$ python3 -q
>>> import numpy as np
>>> from numpy import linalg as LA
>>> np.set_printoptions(precision=1, suppress=True, linewidth=140, sign=" ")
>>> X = np.loadtxt("out17.csv", delimiter=",")
>>> print(X)
[[-2. -3. -1.]
 [ 2. -2. -2.]
 [-2. -2.  3.]
 [ 1.  2.  3.]]
>>> print(LA.norm(X, axis=0))
[ 3.6  4.6  4.8]
>>> print(LA.norm(X, axis=1))
[ 3.7  3.5  4.1  3.7]
>>> print(round(float(LA.norm(X, "nuc")), 1))
12.4
>>> print(X[3] @ X[1])
-8.0
>>> print(np.round(LA.norm(X, 2), 1))
5.4
>>> x = np.array([0, 0, 1])
>>> y = X @ x
>>> print(np.round(LA.lstsq(X, y)[0], 1) + 0)
[ 0.  0.  1.]
>>> print(LA.solve(X.T @ X, X.T @ y))
[ 0.  0.  1.]
>>> rng = np.random.default_rng(92482)
>>> y = y + 0.1 * rng.normal(size=4)
>>> print(y)
[-1.1 -1.9  3.1  3. ]
>>> coef, *_ = LA.lstsq(X, y)
>>> print(coef.round(1) + 0)
[ 0.  0.  1.]
>>> print([round(float(LA.norm(LA.solve(X.T @ X + lam * np.eye(3), X.T @ y))), 2) for lam in (0, 1, 10, 100)])
[1.04, 0.97, 0.69, 0.2]
>>> print(coef.round())
[ 0. -0.  1.]
>>> A2 = np.c_[X[:, :1] @ np.array([[4]]), np.array([3, 2, 3, 0])]
>>> print(A2)
[[-8.  3.]
 [ 8.  2.]
 [-8.  3.]
 [ 4.  0.]]
>>> print(LA.norm(LA.qr(X)[0].T @ A2, axis=0) ** 2 / ((A2 ** 2).sum(axis=0) + 1e-12))
[ 1.  1.]
>>> print(LA.matrix_rank(A2))
2
>>> print(np.round(LA.lstsq(X, A2[:, 0])[0], 1) + 0)
[ 4.  0.  0.]
>>> print(np.round(LA.norm(A2 - X @ LA.lstsq(X, A2)[0], axis=0), 1) + 0)
[ 0.   0.8]
>>> blk = np.stack([A2, 4 * A2, A2[::-1]])
>>> print(blk.shape)
(3, 4, 2)
>>> print(np.einsum("bij,cij->bc", blk, blk))
[[ 230.  920. -180.]
 [ 920. 3680. -720.]
 [-180. -720.  230.]]
>>> print(blk.sum(axis=0))
[[-36.  15.]
 [ 32.  13.]
 [-32.  17.]
 [ 12.   3.]]
>>> print(LA.matrix_rank(blk))
[ 2  2  2]
>>> print((blk @ A2.T).shape)
(3, 4, 4)
>>> x = np.array([-3, -2, -3])
>>> y = X @ x
>>> coef, lr = np.zeros(3), 1 / LA.norm(X, 2) ** 2
>>> for i in range(40):
...     coef -= lr * X.T @ (X @ coef - y)
...     if i % 10 == 0: print(i, round(LA.norm(X @ coef - y), 1))
... 
0 4.4
10 0.8
20 0.1
30 0.0
>>> print(coef)
[-3. -2. -3.]
>>> print(round(float(LA.cond(X)), 1))
2.5
>>> t = np.sort(rng.uniform(-2, 2, 19))
>>> m1 = np.c_[t, t ** 2, t ** 3] @ np.array([[-2, 1, -1], [1, -2, 0], [-2, 2, -2]])
>>> print(m1)
[[ 11.  -11.7   7.5]
 [  8.1  -8.5   5.3]
 [  6.4  -6.5   4. ]
 [  5.2  -5.2   3.1]
 [  1.   -0.8   0.5]
 [  0.9  -0.7   0.4]
 [  0.4  -0.3   0.2]
 [ -0.6   0.2  -0.4]
 [ -2.3   0.7  -2.2]
 [ -3.    1.   -2.9]
 [ -5.2   2.2  -5.6]
 [ -6.    2.8  -6.5]
 [ -7.7   3.9  -8.4]
 [ -7.7   3.9  -8.5]
 [-10.1   5.6 -11.3]
 [-10.7   6.  -11.9]
 [-10.8   6.1 -12.1]
 [-11.2   6.4 -12.5]
 [-15.6   9.7 -17.6]]
>>> lab = m1[:, 0] > np.median(m1[:, 0])
>>> u = m1[lab].mean(axis=0) - m1[~lab].mean(axis=0)
>>> print(round(float((((m1 - m1.mean(axis=0)) @ u > 0) == lab).mean()), 1))
0.9
>>> print(((m1 - m1.mean(axis=0)) @ u > 0).astype(int))
[ 1  1  1  1  1  1  1  1  1  1  0  0  0  0  0  0  0  0  0]
>>> print(np.argsort(-np.abs(u).round(6), kind="stable"))
[ 0  2  1]
>>> x = np.array([-6, 6, 7])
>>> y = m1 @ x
>>> print(LA.solve(m1.T @ m1, m1.T @ y))
[-6.  6.  7.]
>>> print(LA.lstsq(m1, y)[0])
[-6.  6.  7.]
>>> print(np.round(LA.pinv(m1) @ m1, 1) + 0)
[[ 1.  0.  0.]
 [ 0.  1.  0.]
 [ 0.  0.  1.]]
>>> y = y + 0.3 * rng.normal(size=19)
>>> print(y)
[-84.1 -62.3 -50.  -40.6  -7.4  -6.8  -2.9   2.7   2.7   2.8   5.9   7.5  10.4  10.2  16.1  16.4  16.7  17.7  28.8]
>>> coef, *_ = LA.lstsq(m1, y)
>>> print([round(float(LA.norm(LA.solve(m1.T @ m1 + lam * np.eye(3), m1.T @ y))), 2) for lam in (0, 1, 10, 100)])
[11.32, 10.12, 8.74, 4.77]
>>> print(coef.round())
[-6.  6.  7.]
>>> C = m1[[3, 0]].astype(float)
>>> for _ in range(5):
...     lab = LA.norm(m1[:, None] - C, axis=-1).argmin(axis=1)
...     C = np.array([m1[lab == j].mean(axis=0) for j in range(2)])
... 
>>> print(lab)
[ 1  1  1  1  0  0  0  0  0  0  0  0  0  0  0  0  0  0  0]
>>> print(C)
[[-5.9  3.1 -6.6]
 [ 7.7 -7.9  5. ]]
>>> print(np.abs(C[1] - C[0]).argmax())
0
>>> print(np.bincount(lab))
[ 15   4]
>>> u, g = m1[0], m1[9]
>>> print(round(float(u @ g), 1))
-66.0
>>> p = (u @ g) / (u @ u) * u
>>> print(p)
[-2.3  2.5 -1.6]
>>> print(round(float((g - p) @ u), 1))
0.0
>>> proj = X @ LA.solve(X.T @ X, X.T)
>>> print(LA.matrix_rank(np.eye(4) - proj))
1
>>> print(np.allclose(proj @ proj, proj))
True
>>> print(np.trace(proj))
3.0
>>> print(proj @ X[:, 1])
[-3. -2. -2.  2.]
>>> print(np.round((np.eye(4) - proj) @ X, 1) + 0)
[[ 0.  0.  0.]
 [ 0.  0.  0.]
 [ 0.  0.  0.]
 [ 0.  0.  0.]]
>>> print(np.diag(proj))
[ 0.5  1.   0.8  0.6]
>>> data = np.load("test10.npy")
>>> print(data)
[[ -0.6   0.    1.6]
 [  0.7   0.1   0.3]
 [  0.9   0.3  -0.1]
 [  0.7   0.3   0.7]
 [ -0.9   2.   -1.9]
 [  0.2  -0.4  -0.8]
 [  4.  -11.    1. ]
 [ -0.2   1.4   0.6]
 [ -0.7   0.2   1.5]
 [ -1.3   0.7   0.4]
 [ -1.2   1.2   0.2]]
>>> A2 = data / LA.norm(data, axis=1, keepdims=True)
>>> G = A2 @ A2.T
>>> print(G.round(1) + 0)
[[ 1.   0.  -0.4  0.4 -0.5 -0.9  0.   0.4  1.   0.5  0.4]
 [ 0.   1.   0.9  0.9 -0.4 -0.2  0.2  0.2  0.  -0.6 -0.5]
 [-0.4  0.9  1.   0.7  0.   0.2  0.   0.1 -0.5 -0.7 -0.5]
 [ 0.4  0.9  0.7  1.  -0.5 -0.6  0.   0.4  0.4 -0.3 -0.2]
 [-0.5 -0.4  0.  -0.5  1.   0.2 -0.8  0.4 -0.4  0.4  0.6]
 [-0.9 -0.2  0.2 -0.6  0.2  1.   0.4 -0.8 -0.9 -0.6 -0.6]
 [ 0.   0.2  0.   0.  -0.8  0.4  1.  -0.9 -0.2 -0.7 -0.9]
 [ 0.4  0.2  0.1  0.4  0.4 -0.8 -0.9  1.   0.5  0.6  0.8]
 [ 1.   0.  -0.5  0.4 -0.4 -0.9 -0.2  0.5  1.   0.6  0.5]
 [ 0.5 -0.6 -0.7 -0.3  0.4 -0.6 -0.7  0.6  0.6  1.   0.9]
 [ 0.4 -0.5 -0.5 -0.2  0.6 -0.6 -0.9  0.8  0.5  0.9  1. ]]
>>> print(np.argwhere(np.triu(np.abs(G) > 0.95, 1)))
[[ 0  8]]
>>> print((G - 2 * np.eye(11)).round(6).argmax(axis=1))
[  8   3   1   1  10   6   5  10   0  10   9]
>>> Xc = data - data.mean(axis=0)
>>> evecs = LA.svd(Xc)[2][:1]
>>> A2 = Xc - Xc @ evecs.T @ evecs
>>> print((Xc @ evecs.T).std(axis=0))
[ 3.6]
>>> A2 = data / np.sqrt((data ** 2).mean(axis=1, keepdims=True))
>>> print(A2[2])
[ 1.6  0.5 -0.2]
>>> print(LA.matrix_rank(A2) == LA.matrix_rank(data))
True
>>> print(data - data.mean(axis=1, keepdims=True))
[[-0.9 -0.3  1.3]
 [ 0.3 -0.3 -0.1]
 [ 0.5 -0.1 -0.5]
 [ 0.1 -0.3  0.1]
 [-0.6  2.3 -1.6]
 [ 0.5 -0.1 -0.5]
 [ 6.  -9.   3. ]
 [-0.8  0.8  0. ]
 [-1.  -0.1  1.2]
 [-1.2  0.8  0.5]
 [-1.3  1.1  0.1]]
>>> proj = data @ LA.solve(data.T @ data, data.T)
>>> print(proj @ data[:, 0])
[-0.6  0.7  0.9  0.7 -0.9  0.2  4.  -0.2 -0.7 -1.3 -1.2]
>>> print(np.diag(proj))
[ 0.3  0.1  0.2  0.2  0.4  0.1  0.9  0.1  0.3  0.2  0.1]
>>> mat = np.load("arr.npy")
>>> print(mat)
[[ 7.3 -2.   8.   0. ]
 [-5.   0.3 -7.  -2. ]
 [ 5.   6.   0.3 -7. ]
 [ 7.  -2.   8.   0.3]]
>>> print(round(LA.norm(mat, 2), 1))
17.8
>>> print(LA.norm(mat, axis=0))
[ 12.3   6.6  13.3   7.3]
>>> print(round(float(LA.norm(mat, "nuc")), 1))
30.1
>>> print(LA.norm(mat, axis=1).argmax())
0
>>> print(round(LA.norm(mat[2], 1), 1), round(float(LA.norm(mat[2], np.inf)), 1))
18.3 7.0
